$ python3 -q
>>> import numpy as np
>>> from numpy import linalg as LA
>>> np.set_printoptions(suppress=True, linewidth=140)
>>> mat = np.load("m.npy")
>>> print(mat.round(2))
[[-1.26  0.84 -1.05]
 [ 0.06 -0.04  0.05]
 [-0.36  0.24 -0.3 ]]
>>> # row 0 dominates
>>> Uu, s, VT = LA.svd(mat)
>>> V = VT[:(s > 1e-8).sum()]
>>> rng = np.random.default_rng(616556)
>>> x0 = mat[0] + -3 * mat[1] + rng.integers(2) * np.eye(3)[1]
>>> print(x0.round(2))
[-1.44  0.96 -1.2 ]
>>> print(np.allclose(V.T @ V @ x0, x0))
True
>>> print(np.round(LA.norm(x0 - V.T @ V @ x0), 2))
0.0
>>> print(np.round(V.T @ V, 2))
[[ 0.47 -0.31  0.39]
 [-0.31  0.21 -0.26]
 [ 0.39 -0.26  0.32]]
>>> print(round(LA.det(mat.T), 2))
-0.0
>>> print(np.round(LA.det(2 * mat), 2), round(float(LA.det(mat)), 2))
-0.0 -0.0
>>> print(np.round(np.kron(np.eye(2, dtype=int), mat), 2))
[[-1.26  0.84 -1.05 -0.    0.   -0.  ]
 [ 0.06 -0.04  0.05  0.   -0.    0.  ]
 [-0.36  0.24 -0.3  -0.    0.   -0.  ]
 [-0.    0.   -0.   -1.26  0.84 -1.05]
 [ 0.   -0.    0.    0.06 -0.04  0.05]
 [-0.    0.   -0.   -0.36  0.24 -0.3 ]]
>>> print(np.einsum("ij,ji->", mat, mat))
2.56
>>> print(np.round(LA.eigvals(mat), 2) + 0)
[-1.6  0.   0. ]
>>> x0 = np.array([1, 2, -2])
>>> print(np.round(mat @ np.eye(3)[1], 2))
[ 0.84 -0.04  0.24]
>>> print(np.sign((mat @ x0).round(6)))
[ 1. -1.  1.]
>>> print(np.round((mat * x0).sum(axis=1), 2))
[ 2.52 -0.12  0.72]
>>> print((mat @ x0).argmax())
0
>>> print(np.round(np.einsum("ij,j->i", mat, x0), 2))
[ 2.52 -0.12  0.72]
>>> print(np.round(mat @ x0, 2))
[ 2.52 -0.12  0.72]
>>> print(LA.norm(mat @ x0) <= LA.norm(mat, 2) * LA.norm(x0) + 1e-9)
True
>>> print(np.round(mat @ np.ones(3), 2))
[-1.47  0.07 -0.42]
>>> B = mat + rng.integers(-2, 3, (3, 1)) @ rng.integers(-2, 3, (1, 3))
>>> print(B.round(2))
[[-1.26  0.84 -1.05]
 [-0.94  1.96 -1.95]
 [-0.36  0.24 -0.3 ]]
>>> print(np.abs(B - mat).sum(axis=1))
[0. 5. 0.]
>>> print(B - mat)
[[ 0.  0.  0.]
 [-1.  2. -2.]
 [ 0.  0.  0.]]
>>> print(np.round(LA.svd(B - mat, compute_uv=False), 2))
[3. 0. 0.]
>>> Uu, s, VT = LA.svd(mat)
>>> print(s.round(2) + 0)
[1.92 0.   0.  ]
>>> print(np.argmax(s[:-1] / (s[1:] + 1e-6)) + 1)
1
>>> B = Uu[:, :1] @ np.diag(s[:1]) @ VT[:1]
>>> print(LA.matrix_rank(mat, rtol=0.05))
1
>>> print(LA.matrix_rank(B))
1
>>> print(np.round(np.abs(mat - B).max(), 2))
0.0
>>> print(round(LA.norm(mat - B, 2), 2), np.round(s[1], 2))
0.0 0.0
>>> F = np.loadtxt("dump.csv", delimiter=",")
>>> print(F)
[[ 10.59 -28.87  29.91   2.26]
 [ 10.98 -31.18  29.42   0.78]
 [ 10.86 -29.54  28.04   1.47]
 [ 10.27 -30.76  29.5   -0.3 ]
 [  8.93 -29.12  29.04   0.  ]
 [  8.93 -29.23  30.02  -1.79]
 [  8.9  -31.36  27.81  -1.17]
 [  7.39 -29.52  30.52  -0.6 ]
 [  9.69 -31.55  29.71  -0.43]
 [  9.71 -30.91  27.81   1.16]
 [  9.14 -30.19  31.05   0.77]
 [ 10.13 -31.53  30.33   1.31]
 [  9.85 -30.68  30.66   1.7 ]
 [  8.98 -28.75  29.96  -1.14]
 [  9.21 -28.53  29.95   0.48]
 [ 11.88 -28.89  30.86   0.48]
 [ 10.88 -31.4   29.32   2.16]
 [ 11.81 -30.02  29.58  -0.76]
 [ 10.78 -29.23  31.74  -1.21]
 [  9.7  -31.47  29.96  -0.67]
 [  9.95 -31.38  29.19  -1.59]
 [ 11.44 -31.28  29.93  -1.67]
 [  9.91 -30.67  28.53   0.52]
 [ 10.07 -29.98  30.44   2.21]]
>>> Xc = (F - F.mean(axis=0)) / F.std(axis=0)
>>> print(np.argwhere(np.abs(Xc) > 2))
[[ 7  0]
 [18  2]]
>>> print(np.round(Xc.std(axis=0), 2))
[1. 1. 1. 1.]
>>> c = LA.lstsq(np.delete(Xc, 3, axis=1), Xc[:, 3])[0]
>>> print(np.abs(c).argmax())
0
>>> print(c.round(2))
[ 0.22  0.07 -0.08]
>>> r0 = np.array([-1, -1, 0, 2])
>>> A = r0[np.abs(np.subtract.outer(np.arange(4), np.arange(4)))]
>>> print(A)
[[-1 -1  0  2]
 [-1 -1 -1  0]
 [ 0 -1 -1 -1]
 [ 2  0 -1 -1]]
>>> # symmetric
>>> idx = rng.permutation(4)
>>> B = A[:, idx] * rng.choice([-1, 1], 4)
>>> print(B)
[[-2 -1  0 -1]
 [ 0 -1  1 -1]
 [ 1 -1  1  0]
 [ 1  0  1  2]]
>>> Uu, _, VT = LA.svd(A.T @ B)
>>> print(idx)
[3 1 2 0]
>>> print(np.round(LA.lstsq(A, B)[0], 2) + 0)
[[ 0.  0.  0.  1.]
 [ 0.  1.  0.  0.]
 [ 0.  0. -1.  0.]
 [-1.  0.  0.  0.]]
>>> print(LA.matrix_power(B, 2))
[[ 3  3 -2  1]
 [ 0  0 -1 -1]
 [-1 -1  0  0]
 [ 1 -2  3  3]]
>>> print(np.round(LA.det(B), 2))
-3.0
>>> print(np.trace(B))
0
>>> print(round(np.abs(LA.eigvals(B)).max(), 2))
1.95
>>> print((B + B.T) / 2)
[[-2.  -0.5  0.5  0. ]
 [-0.5 -1.   0.  -0.5]
 [ 0.5  0.   1.   0.5]
 [ 0.  -0.5  0.5  2. ]]
>>> print(B @ B)
[[ 3  3 -2  1]
 [ 0  0 -1 -1]
 [-1 -1  0  0]
 [ 1 -2  3  3]]
>>> x0 = np.array([-3, -7, -3, 1])
>>> y = A @ x0
>>> c, lr = np.zeros(4), 1 / LA.norm(A, 2) ** 2
>>> for i in range(3):
...     c -= lr * A.T @ (A @ c - y)
...     if i % 1 == 0: print(i, round(LA.norm(A @ c - y), 2))
... 
0 8.55
1 4.45
2 2.37
>>> print(c.round(2))
[-3.46 -5.01 -3.5   1.29]
>>> print(round(LA.cond(A), 2))
10.91
>>> print([round(float(LA.det(A[:i, :i])), 2) + 0 for i in range(1, 5)])
[-1.0, 0.0, 1.0, 3.0]
>>> O = A.astype(float).copy()
>>> for j in range(4):
...     O[:, j] -= O[:, :j] @ (O[:, :j].T @ O[:, j])
...     O[:, j] /= LA.norm(O[:, j])
... 
>>> print(np.round(O.T @ O, 2) + 0)
[[1. 0. 0. 0.]
 [0. 1. 0. 0.]
 [0. 0. 1. 0.]
 [0. 0. 0. 1.]]
>>> print(np.round(O.T @ A, 2) + 0)
[[ 2.45  0.82 -0.41 -1.63]
 [ 0.    1.53  1.53  0.22]
 [ 0.    0.    0.71  1.41]
 [ 0.    0.    0.    1.13]]
>>> E = np.load("test9.npy")
>>> print(E)
[[0 2 0 0]
 [0 7 0 0]
 [0 0 0 0]
 [6 0 0 0]
 [0 3 0 0]]
>>> rank = LA.matrix_rank(E)
>>> print(rank)
2
>>> null = LA.svd(E)[2][rank:].T
>>> print(null.shape)
(4, 2)
>>> W = np.array([[-5, 5, -6, 0], [-5, 0, 9, -4], [-3, -3, 3, -1], [-5, 0, -1, -2]])
>>> c = np.array([-8, -7, 5, 0])
>>> hid = np.maximum(E @ W + c, 0)
>>> print((hid > 0).mean(axis=0))
[0.  0.2 0.8 0. ]
>>> print(LA.matrix_rank(hid))
2
>>> print((hid > 0).astype(int))
[[0 0 1 0]
 [0 0 1 0]
 [0 0 1 0]
 [0 1 0 0]
 [0 0 1 0]]
>>> print(hid)
[[ 0  0 23  0]
 [ 0  0 68  0]
 [ 0  0  5  0]
 [ 0 23  0  0]
 [ 0  0 32  0]]
>>> Z = np.array([[9, 1, 3], [7, 9, 3], [1, 3, 6], [4, 9, 6]])
>>> print((hid @ Z).round(6).argmax(axis=1))
[2 2 2 1 2]
>>> print(np.round(LA.norm(hid, 2) / LA.norm(hid), 2))
0.96
>>> print(LA.matrix_rank(hid, rtol=0.1))
2
>>> print(np.argsort(-LA.norm(hid, axis=0).round(6), kind="stable")[:3])
[2 1 0]
>>> print(LA.cond(hid) > 100)
True
>>> m1 = np.loadtxt("run4.csv", delimiter=",")
>>> print(m1.round(2))
[[ 1.   -0.03 -0.04]
 [-0.03  0.61 -0.49]
 [-0.04 -0.49  0.4 ]]
>>> # looks like rank 2
>>> print(np.abs(np.diag(LA.qr(m1)[1])) > 1e-9)
[ True  True False]
>>> print(round(float(np.trace(LA.pinv(m1) @ m1)), 2))
2.0
>>> data = np.array([[-2.53, 7.3, -7.02, 5.04],
...     [4.96, 4.19, 10.4, 3.56],
...     [-2.67, -12.3, -7.07, 2.91],
...     [0.74, 0.81, 35.18, -5.0],
...     [-3.02, -9.55, 10.71, 8.24],
...     [-2.53, 7.47, 8.3, 7.59],
...     [0.14, 1.66, -4.47, 0.97],
...     [0.77, -0.35, -2.04, 3.42],
...     [1.84, 1.65, 0.27, 4.21],
...     [-2.23, 5.38, -18.91, -4.25],
...     [-3.51, 17.43, -0.87, 0.95],
...     [0.56, -1.57, 19.97, -0.53],
...     [2.79, 0.48, 0.93, 1.61],
...     [2.2, -10.71, 28.53, 10.06],
...     [3.76, 2.57, 20.01, -7.56],
...     [-1.47, 3.51, 9.02, -4.14]])
>>> B = np.c_[data[:, :3] @ np.array([[4, 1, 4], [5, 0, 0], [4, 5, 1]]), np.array([8, 0, 1, 0, 7, 1, 1, 0, 3, 1, 2, 8, 9, 2, 7, 6])]
>>> print(B.round(2))
[[  -1.7   -37.63  -17.14    8.  ]
 [  82.39   56.96   30.24    0.  ]
 [-100.46  -38.02  -17.75    1.  ]
 [ 147.73  176.64   38.14    0.  ]
 [ -16.99   50.53   -1.37    7.  ]
 [  60.43   38.97   -1.82    1.  ]
 [  -9.02  -22.21   -3.91    1.  ]
 [  -6.83   -9.43    1.04    0.  ]
 [  16.69    3.19    7.63    3.  ]
 [ -57.66  -96.78  -27.83    1.  ]
 [  69.63   -7.86  -14.91    2.  ]
 [  74.27  100.41   22.21    8.  ]
 [  17.28    7.44   12.09    9.  ]
 [  69.37  144.85   37.33    2.  ]
 [ 107.93  103.81   35.05    7.  ]
 [  47.75   43.63    3.14    6.  ]]
>>> print(np.round(LA.norm(B - data @ LA.lstsq(data, B)[0], axis=0), 2) + 0)
[ 0.    0.    0.   17.14]
>>> print(LA.matrix_rank(B))
4
>>> print(LA.matrix_rank(np.c_[data, B]))
5
>>> print(np.round(LA.norm(LA.qr(data)[0].T @ B, axis=0) ** 2 / ((B ** 2).sum(axis=0) + 1e-12), 2))
[1.   1.   1.   0.19]
>>> print(np.round(LA.lstsq(data, B[:, 0])[0], 2) + 0)
[4. 5. 4. 0.]
